$ ipython --no-banner

In [1]: import numpy as np

In [2]: np.set_printoptions(precision=2, suppress=True, linewidth=100)

In [3]: E = np.load("run6.npy")

In [4]: E
Out[4]: 
array([[-3, -2, -1],
       [ 0,  1,  2],
       [ 3,  4,  5],
       [ 6,  7,  8],
       [ 9, 10, 11],
       [12, 13, 14],
       [15, 16, 17],
       [18, 19, 20]])

In [5]: def softmax(z):
   ...:     e = np.exp(z - z.max(axis=-1, keepdims=True))
   ...:     return e / e.sum(axis=-1, keepdims=True)
   ...: 

In [6]: softmax(E[1] + -1)
Out[6]: array([0.09, 0.24, 0.67])

In [7]: S = E @ E.T / np.sqrt(3)

In [8]: np.round(softmax(S), 2) + 0
Out[8]: 
array([[1.  , 0.  , 0.  , 0.  , 0.  , 0.  , 0.  , 0.  ],
       [0.  , 0.  , 0.  , 0.  , 0.  , 0.  , 0.01, 0.99],
       [0.  , 0.  , 0.  , 0.  , 0.  , 0.  , 0.  , 1.  ],
       [0.  , 0.  , 0.  , 0.  , 0.  , 0.  , 0.  , 1.  ],
       [0.  , 0.  , 0.  , 0.  , 0.  , 0.  , 0.  , 1.  ],
       [0.  , 0.  , 0.  , 0.  , 0.  , 0.  , 0.  , 1.  ],
       [0.  , 0.  , 0.  , 0.  , 0.  , 0.  , 0.  , 1.  ],
       [0.  , 0.  , 0.  , 0.  , 0.  , 0.  , 0.  , 1.  ]])

In [9]: softmax(S).round(6).argmax(axis=1)
Out[9]: array([0, 7, 7, 7, 7, 7, 7, 7])

In [10]: np.round(softmax(S + np.triu(np.full(S.shape, -np.inf), 1)), 2) + 0
Out[10]: 
array([[1.  , 0.  , 0.  , 0.  , 0.  , 0.  , 0.  , 0.  ],
       [0.01, 0.99, 0.  , 0.  , 0.  , 0.  , 0.  , 0.  ],
       [0.  , 0.  , 1.  , 0.  , 0.  , 0.  , 0.  , 0.  ],
       [0.  , 0.  , 0.  , 1.  , 0.  , 0.  , 0.  , 0.  ],
       [0.  , 0.  , 0.  , 0.  , 1.  , 0.  , 0.  , 0.  ],
       [0.  , 0.  , 0.  , 0.  , 0.  , 1.  , 0.  , 0.  ],
       [0.  , 0.  , 0.  , 0.  , 0.  , 0.  , 1.  , 0.  ],
       [0.  , 0.  , 0.  , 0.  , 0.  , 0.  , 0.  , 1.  ]])

In [11]: out = E[0, 0] * E[1:] - np.outer(E[1:, 0], E[0])

In [12]: out
Out[12]: 
array([[  0,  -3,  -6],
       [  0,  -6, -12],
       [  0,  -9, -18],
       [  0, -12, -24],
       [  0, -15, -30],
       [  0, -18, -36],
       [  0, -21, -42]])

In [13]: np.flatnonzero(~out.round(6).any(axis=1))
Out[13]: array([], dtype=int64)

In [14]: np.linalg.matrix_rank(out), np.linalg.matrix_rank(E)
Out[14]: (np.int64(1), np.int64(2))

In [15]: rank = np.linalg.matrix_rank(E)

In [16]: rank
Out[16]: np.int64(2)

In [17]: ns = np.linalg.svd(E)[2][rank:].T

In [18]: ns @ ns.T
Out[18]: 
array([[ 0.17, -0.33,  0.17],
       [-0.33,  0.67, -0.33],
       [ 0.17, -0.33,  0.17]])

In [19]: np.round(E @ ns, 2) + 0
Out[19]: 
array([[0.],
       [0.],
       [0.],
       [0.],
       [0.],
       [0.],
       [0.],
       [0.]])

In [20]: ns.shape
Out[20]: (3, 1)

In [21]: [int(np.linalg.matrix_rank(E[:, :j + 1])) for j in range(3)]
Out[21]: [1, 2, 2]

In [22]: [int(np.linalg.matrix_rank(E[:i])) for i in range(1, len(E) + 1)]
Out[22]: [1, 2, 2, 2, 2, 2, 2, 2]

In [23]: np.linalg.matrix_rank(E.T @ E), np.linalg.matrix_rank(E @ E.T)
Out[23]: (np.int64(2), np.int64(2))

In [24]: A = np.load("arr.npy")

In [25]: A
Out[25]: 
array([[ 0,  0,  3,  3, -3],
       [ 0,  1,  0,  4,  3],
       [-1,  0, -3,  0,  3],
       [ 0,  0,  0,  0,  0],
       [ 0,  0,  0,  0,  0],
       [ 0,  0,  0,  0,  0],
       [ 0,  0,  3,  3, -3],
       [-1, -2, -1, -2,  3],
       [ 1,  3, -2,  3,  3],
       [ 2, -4, -3, -4,  4],
       [ 0,  0,  0,  0,  0],
       [-1,  0,  0,  3,  0],
       [ 4,  1, -4,  1,  4],
       [-1, -2, -1, -2,  3],
       [-1, -2,  2,  1,  0],
       [ 0,  0,  3,  3, -3],
       [-1,  0,  0,  3,  0],
       [ 2,  3,  1,  3,  0],
       [ 3, -2, -2, -2,  1],
       [-1,  0, -3,  0,  3]])

In [26]: # rows 3 and 4 are equal

In [27]: cov = np.cov(A, rowvar=False)

In [28]: np.argwhere(np.triu(np.abs(np.corrcoef(A.T)) > 0.8, 1))
Out[28]: array([[2, 4]])

In [29]: np.corrcoef(A.T)
Out[29]: 
array([[ 1.  ,  0.13, -0.35, -0.13,  0.22],
       [ 0.13,  1.  ,  0.12,  0.75, -0.15],
       [-0.35,  0.12,  1.  ,  0.54, -0.9 ],
       [-0.13,  0.75,  0.54,  1.  , -0.49],
       [ 0.22, -0.15, -0.9 , -0.49,  1.  ]])

In [30]: np.linalg.eigvalsh(cov)[::-1]
Out[30]: array([11.68,  4.74,  1.93,  0.58,  0.33])

In [31]: cov.shape
Out[31]: (5, 5)

In [32]: np.median(A, axis=0)
Out[32]: array([0. , 0. , 0. , 0.5, 0. ])

In [33]: np.polyfit(A[:, 0], A[:, 3], 1)
Out[33]: array([-0.21,  0.9 ])

In [34]: t = np.radians(120)

In [35]: Rm = np.eye(5)

In [36]: Rm[0, 0] = Rm[3, 3] = np.cos(t)

In [37]: Rm[0, 3], Rm[3, 0] = -np.sin(t), np.sin(t)

In [38]: Rm
Out[38]: 
array([[-0.5 ,  0.  ,  0.  , -0.87,  0.  ],
       [ 0.  ,  1.  ,  0.  ,  0.  ,  0.  ],
       [ 0.  ,  0.  ,  1.  ,  0.  ,  0.  ],
       [ 0.87,  0.  ,  0.  , -0.5 ,  0.  ],
       [ 0.  ,  0.  ,  0.  ,  0.  ,  1.  ]])

In [39]: out = A @ Rm.T

In [40]: np.allclose(np.linalg.norm(A, axis=1), np.linalg.norm(out, axis=1))
Out[40]: True

In [41]: round(float(np.linalg.det(Rm)), 2), round(np.trace(Rm), 2)
Out[41]: (1.0, np.float64(2.0))

In [42]: f, r1 = Rm[1], Rm[4]

In [43]: f @ r1
Out[43]: np.float64(0.0)

In [44]: f @ f
Out[44]: np.float64(1.0)

In [45]: p = (f @ r1) / (f @ f) * f

In [46]: np.linalg.matrix_rank(np.outer(f, r1))
Out[46]: np.int64(1)

In [47]: (r1 - p) @ f
Out[47]: np.float64(0.0)

In [48]: r1 - p
Out[48]: array([0., 0., 0., 0., 1.])

In [49]: np.outer(f, r1)
Out[49]: 
array([[0., 0., 0., 0., 0.],
       [0., 0., 0., 0., 1.],
       [0., 0., 0., 0., 0.],
       [0., 0., 0., 0., 0.],
       [0., 0., 0., 0., 0.]])

In [50]: p
Out[50]: array([0., 0., 0., 0., 0.])

In [51]: P = A @ np.linalg.solve(A.T @ A, A.T)

In [52]: np.linalg.matrix_rank(np.eye(20) - P)
Out[52]: np.int64(15)

In [53]: np.round(np.trace(P), 2)
Out[53]: np.float64(5.0)

In [54]: np.round(P @ A[:, 4], 2) + 0
Out[54]: 
array([-3.,  3.,  3.,  0.,  0.,  0., -3.,  3.,  3.,  4.,  0.,  0.,  4.,  3.,  0., -3.,  0.,  0.,
        1.,  3.])

In [55]: vec = np.array([2, 2, -1, -1, -2])

In [56]: target = A @ vec

In [57]: target
Out[57]: array([ 0, -8, -5,  0,  0,  0,  0, -9,  1, -5,  0, -5,  5, -9, -9,  0, -5,  6,  4, -5])

In [58]: rng = np.random.default_rng(6)

In [59]: target = target + 0.1 * rng.normal(size=20)

In [60]: target
Out[60]: 
array([ 0.11, -7.82, -5.26, -0.01,  0.1 ,  0.14,  0.07, -8.85,  1.03, -4.94,  0.02, -5.11,  4.92,
       -8.96, -9.06,  0.13, -4.87,  6.18,  4.  , -4.86])

In [61]: b, *_ = np.linalg.lstsq(A, target)

In [62]: b
Out[62]: array([ 2.02,  2.  , -0.94, -1.  , -1.95])

In [63]: b.round()
Out[63]: array([ 2.,  2., -1., -1., -2.])

In [64]: out = np.array([[-2, 3], [3, -3]])

In [65]: X = np.tile(out, (2, 2))

In [66]: X
Out[66]: 
array([[-2,  3, -2,  3],
       [ 3, -3,  3, -3],
       [-2,  3, -2,  3],
       [ 3, -3,  3, -3]])

In [67]: ev, V = np.linalg.eigh(X)

In [68]: vec = np.array([1, -7, -6, 1])

In [69]: V * np.abs(ev) @ V.T
Out[69]: 
array([[ 2.63, -2.47,  2.63, -2.47],
       [-2.47,  3.45, -2.47,  3.45],
       [ 2.63, -2.47,  2.63, -2.47],
       [-2.47,  3.45, -2.47,  3.45]])

In [70]: np.abs(X).sum(axis=1).max(), round(np.abs(ev).max(), 2)
Out[70]: (np.int64(12), np.float64(11.08))

In [71]: np.round(np.linalg.eigvalsh(X[1:, 1:]), 2) + 0
Out[71]: array([-8.69,  0.  ,  0.69])

In [72]: round(vec @ X @ vec / (vec @ vec), 2), round(ev[0], 2), np.round(ev[-1], 2)
Out[72]: (np.float64(0.25), np.float64(-11.08), np.float64(1.08))

In [73]: vec @ X @ vec
Out[73]: np.int64(22)

In [74]: rank = np.linalg.matrix_rank(X)

In [75]: rank
Out[75]: np.int64(2)

In [76]: ns = np.linalg.svd(X)[2][rank:].T

In [77]: [int(np.linalg.matrix_rank(X[:i])) for i in range(1, len(X) + 1)]
Out[77]: [1, 2, 2, 2]

In [78]: np.round(X @ ns, 2) + 0
Out[78]: 
array([[0., 0.],
       [0., 0.],
       [0., 0.],
       [0., 0.]])

In [79]: [int(np.linalg.matrix_rank(np.delete(X, i, axis=0))) for i in range(4)]
Out[79]: [2, 2, 2, 2]

In [80]: ns.shape
Out[80]: (4, 2)

In [81]: np.round(ns @ ns.T, 2) + 0
Out[81]: 
array([[ 0.5,  0. , -0.5,  0. ],
       [ 0. ,  0.5,  0. , -0.5],
       [-0.5,  0. ,  0.5,  0. ],
       [ 0. , -0.5,  0. ,  0.5]])

In [82]: [int(np.linalg.matrix_rank(X[:, :j + 1])) for j in range(4)]
Out[82]: [1, 2, 2, 2]

In [83]: np.linalg.matrix_rank(X.T @ X), np.linalg.matrix_rank(X @ X.T)
Out[83]: (np.int64(2), np.int64(2))

In [84]: data = np.loadtxt("x.csv", delimiter=",")

In [85]: data
Out[85]: 
array([[ 0.,  1., -2.,  3., -1.,  1., -1.,  0.,  0.],
       [ 0.,  0., -1.,  1.,  0., -1.,  2., -1.,  3.],
       [ 0.,  0.,  0., -3.,  0.,  3.,  3.,  2.,  1.],
       [ 0.,  0.,  0.,  0.,  3.,  2.,  1.,  1., -1.],
       [ 0.,  0.,  0.,  0.,  0.,  2.,  0.,  0.,  2.],
       [ 0.,  0.,  0.,  0.,  0.,  0., -3., -3., -1.],
       [ 0.,  0.,  0.,  0.,  0.,  0.,  0.,  0.,  2.],
       [ 0.,  0.,  0.,  0.,  0.,  0.,  0.,  0., -1.],
       [ 0.,  0.,  0.,  0.,  0.,  0.,  0.,  0.,  0.]])

In [86]: # triangular, det is the product of the diagonal

In [87]: W = np.array([[0, 1, 1],
    ...:     [-3, -1, -1],
    ...:     [-3, -1, 3],
    ...:     [2, 1, -1],
    ...:     [-1, 2, -2],
    ...:     [-2, 2, 3],
    ...:     [1, 1, 2],
    ...:     [-1, -3, 1],
    ...:     [0, 2, -3]])

In [88]: b = np.array([1, 2, 0])

In [89]: act = np.maximum(data @ W + b, 0)

In [90]: act
Out[90]: 
array([[ 8.,  5.,  0.],
       [11., 13.,  0.],
       [ 0.,  4., 17.],
       [ 0.,  8.,  6.],
       [ 0., 10.,  0.],
       [ 1.,  6.,  0.],
       [ 1.,  6.,  0.],
       [ 1.,  0.,  3.],
       [ 1.,  2.,  0.]])

In [91]: C = np.array([[-2, -1, -3], [-1, -3, 1], [-1, -1, 2]])

In [92]: act @ C
Out[92]: 
array([[-21., -23., -19.],
       [-35., -50., -20.],
       [-21., -29.,  38.],
       [-14., -30.,  20.],
       [-10., -30.,  10.],
       [ -8., -19.,   3.],
       [ -8., -19.,   3.],
       [ -5.,  -4.,   3.],
       [ -4.,  -7.,  -1.]])

In [93]: W @ C
Out[93]: 
array([[-2, -4,  3],
       [ 8,  7,  6],
       [ 4,  3, 14],
       [-4, -4, -7],
       [ 2, -3,  1],
       [-1, -7, 14],
       [-5, -6,  2],
       [ 4,  9,  2],
       [ 1, -3, -4]])

In [94]: (act @ C).round(6).argmax(axis=1)
Out[94]: array([2, 2, 2, 2, 2, 2, 2, 2, 2])
